In [1]: import numpy as np

In [2]: import numpy.linalg as la

In [3]: np.set_printoptions(precision=2, suppress=True, linewidth=160, legacy="1.25")

In [4]: W2 = np.array([[3, 1, 1], [2, 4, 1], [5, 3, 2]])

In [5]: W0 = np.repeat(W2, 14 // 3, axis=0)

In [6]: rng = np.random.default_rng(8959)

In [7]: W0 = W0 + 0.3 * rng.normal(size=W0.shape)

In [8]: print(W0)
[[3.23 0.78 0.71]
 [3.19 1.11 1.14]
 [3.47 1.24 0.64]
 [2.64 1.47 1.07]
 [2.17 4.29 0.5 ]
 [2.03 3.98 0.9 ]
 [1.5  3.42 1.33]
 [1.95 3.47 1.22]
 [4.58 3.01 1.79]
 [4.66 2.85 1.86]
 [4.91 3.12 2.23]
 [4.58 2.85 2.01]]

In [9]: W2 = W0[[9, 3]].astype(float)

In [10]: for _ in range(7):
    ...:     lab = la.norm(W0[:, None] - W2, axis=-1).argmin(axis=1)
    ...:     W2 = np.array([W0[lab == j].mean(axis=0) for j in range(2)])
    ...: 

In [11]: lab
Out[11]: array([1, 1, 1, 1, 1, 1, 1, 1, 0, 0, 0, 0])

In [12]: np.abs(W2[1] - W2[0]).argmax()
Out[12]: 0

In [13]: print(W2[1] - W2[0])
[-2.16 -0.49 -1.03]

In [14]: np.bincount(lab)
Out[14]: array([4, 8])

In [15]: D = la.norm(W0[:, None] - W0[None], axis=-1)

In [16]: la.matrix_rank(D ** 2)
Out[16]: 5

In [17]: (D + 1e9 * np.eye(12)).round(6).argmin(axis=1)
Out[17]: array([ 2,  0,  0,  1,  5,  4,  7,  6,  9, 11, 11,  9])

In [18]: D.shape
Out[18]: (12, 12)

In [19]: np.unravel_index(D.round(6).argmax(), D.shape)
Out[19]: (0, 4)

In [20]: D.mean(axis=1).argmax()
Out[20]: 4

In [21]: D[0].round(6).argsort(kind="stable")[:4]
Out[21]: array([0, 2, 1, 3])

In [22]: Xs = W0 - W0.mean(axis=0)

In [23]: V = la.svd(Xs)[2][:2]

In [24]: other = Xs - Xs @ V.T @ V

In [25]: other.std(axis=0)
Out[25]: array([0.11, 0.06, 0.28])

In [26]: round(float(la.norm(other) / la.norm(Xs)), 2)
Out[26]: 0.18

In [27]: K = np.load("x.npy")

In [28]: print(K)
[[ 1 -2  4]
 [ 1 -1  1]
 [ 1  0  0]]

In [29]: evals, V = la.eig(K)

In [30]: np.sort(la.eigvals(K.T))
Out[30]: array([-1., -1.,  2.])

In [31]: round(np.prod(evals), 2)
Out[31]: 2.0

In [32]: Xs = W0 - W0.mean(axis=1)
Traceback (most recent call last):
  Cell In[32], line 1
    Xs = W0 - W0.mean(axis=1)
ValueError: operands could not be broadcast together with shapes (12,3) (12,) 


In [33]: Xs = W0 - W0.mean(axis=0)

In [34]: Uu, sig, vt = la.svd(Xs, full_matrices=False)

In [35]: np.searchsorted(np.cumsum(sig ** 2) / (sig ** 2).sum(), 0.9) + 1
Out[35]: 2

In [36]: (np.sign(Uu[:, 0]) == np.sign(Uu[0, 0])).astype(int)
Out[36]: array([1, 1, 1, 1, 0, 0, 0, 0, 1, 1, 1, 1])

In [37]: print(np.abs(Uu[:, 0]).argmax())
4

In [38]: print(sig)
[4.46 3.75 1.06]

In [39]: np.round(Xs.mean(axis=0), 2) + 0
Out[39]: array([0., 0., 0.])

In [40]: np.abs(vt[-1])
Out[40]: array([0.37, 0.19, 0.91])

In [41]: print(np.abs(vt[0]).argmax())
0

In [42]: q, R = la.qr(K)

In [43]: np.abs(np.diag(R))
Out[43]: array([1.73, 1.41, 0.82])

In [44]: np.trace(q @ q.T)
Out[44]: 3.0

In [45]: print(R)
[[-1.73  1.73 -2.89]
 [ 0.   -1.41  2.83]
 [ 0.    0.    0.82]]

In [46]: print(q.round(2) + 0)
[[-0.58  0.71  0.41]
 [-0.58  0.   -0.82]
 [-0.58 -0.71  0.41]]

In [47]: np.round(abs(R[0, 0]), 2), round(la.norm(K[:, 0]), 2)
Out[47]: (1.73, 1.73)

In [48]: X = np.array([[0, 1, 0], [0, 0, 1], [1, 0, 0]])

In [49]: # orthonormal columns

In [50]: print((X @ X)[0])
[0 0 1]

In [51]: X @ (-1.0) ** np.arange(3)
Out[51]: array([-1.,  1.,  1.])

In [52]: np.sort(np.abs(np.fft.fft(X[0]))), np.sort(la.svd(X, compute_uv=False))
Out[52]: (array([1., 1., 1.]), array([1., 1., 1.]))

In [53]: X @ np.ones(3)
Out[53]: array([1., 1., 1.])

In [54]: np.fft.fft(X[0])
Out[54]: array([ 1. +0.j  , -0.5-0.87j, -0.5+0.87j])

In [55]: X.sum(axis=1)
Out[55]: array([1, 1, 1])

In [56]: la.matrix_power(X, 2)
Out[56]: 
array([[0, 0, 1],
       [1, 0, 0],
       [0, 1, 0]])

In [57]: p = np.eye(3)[2]

In [58]: for _ in range(4):
    ...:     p = p @ X
    ...:     print(p.round(2))
    ...: 
[1. 0. 0.]
[0. 1. 0.]
[0. 0. 1.]
[1. 0. 0.]

In [59]: other = X + rng.integers(-2, 3, (3, 1)) @ rng.integers(-2, 3, (1, 3))

In [60]: print(other)
[[4 5 4]
 [2 2 3]
 [1 0 0]]

In [61]: other - X
Out[61]: 
array([[4, 4, 4],
       [2, 2, 2],
       [0, 0, 0]])

In [62]: la.matrix_rank(other - X, tol=1e-8)
Out[62]: 1

In [63]: print(np.abs(other - X).sum(axis=1))
[12  6  0]

In [64]: def softmax(z):
    ...:     e = np.exp(z - z.max(axis=-1, keepdims=True))
    ...:     return e / e.sum(axis=-1, keepdims=True)
    ...: 

In [65]: np.round(softmax(10 * other[0]), 2) + 0
Out[65]: array([0., 1., 0.])

In [66]: S = other @ other.T / np.sqrt(3)

In [67]: print(softmax(S).round(6).argmax(axis=1))
[0 0 0]

In [68]: softmax(S)[0] @ other
Out[68]: array([4., 5., 4.])

In [69]: np.round(softmax(S + np.triu(np.full(S.shape, -np.inf), 1)), 2) + 0
Out[69]: 
array([[1.  , 0.  , 0.  ],
       [1.  , 0.  , 0.  ],
       [0.67, 0.21, 0.12]])

In [70]: print(np.round(softmax(S), 2) + 0)
[[1.   0.   0.  ]
 [1.   0.   0.  ]
 [0.67 0.21 0.12]]

In [71]: x = np.array([0, 1, 1])

In [72]: X.T @ (X @ x)
Out[72]: array([0, 1, 1])

In [73]: np.abs(la.eigvals(X))
Out[73]: array([1., 1., 1.])

In [74]: 3 - la.matrix_rank(X - np.eye(3), tol=1e-8)
Out[74]: 1

In [75]: F = np.load("arr.npy")

In [76]: print(F)
[[ 1  2  0 -1]
 [ 1  2  0 -1]
 [-2  1 -2 -1]]

In [77]: r0, g = F[2], F[1]

In [78]: r0 @ g
Out[78]: 1

In [79]: r0 @ r0
Out[79]: 10

In [80]: p = (r0 @ g) / (r0 @ r0) * r0

In [81]: g - p
Out[81]: array([ 1.2,  1.9,  0.2, -0.9])

In [82]: p
Out[82]: array([-0.2,  0.1, -0.2, -0.1])

In [83]: round(la.norm(r0 + g) ** 2 + la.norm(r0 - g) ** 2, 2)
Out[83]: 32.0

In [84]: la.lstsq(F[:-1].T, F[-1])[2]
Out[84]: 1

In [85]: np.abs(np.diag(la.qr(F)[1])) > 1e-9
Out[85]: array([ True,  True, False])

In [86]: print(np.unique(F.round(6), axis=0).shape)
(2, 4)

In [87]: print(np.argsort(-la.norm(F, axis=0).round(6), kind="stable")[:3])
[1 0 2]

In [88]: [round(float(x), 2) for x in la.svd(F, compute_uv=False)[:3]]
Out[88]: [3.57, 3.04, 0.0]
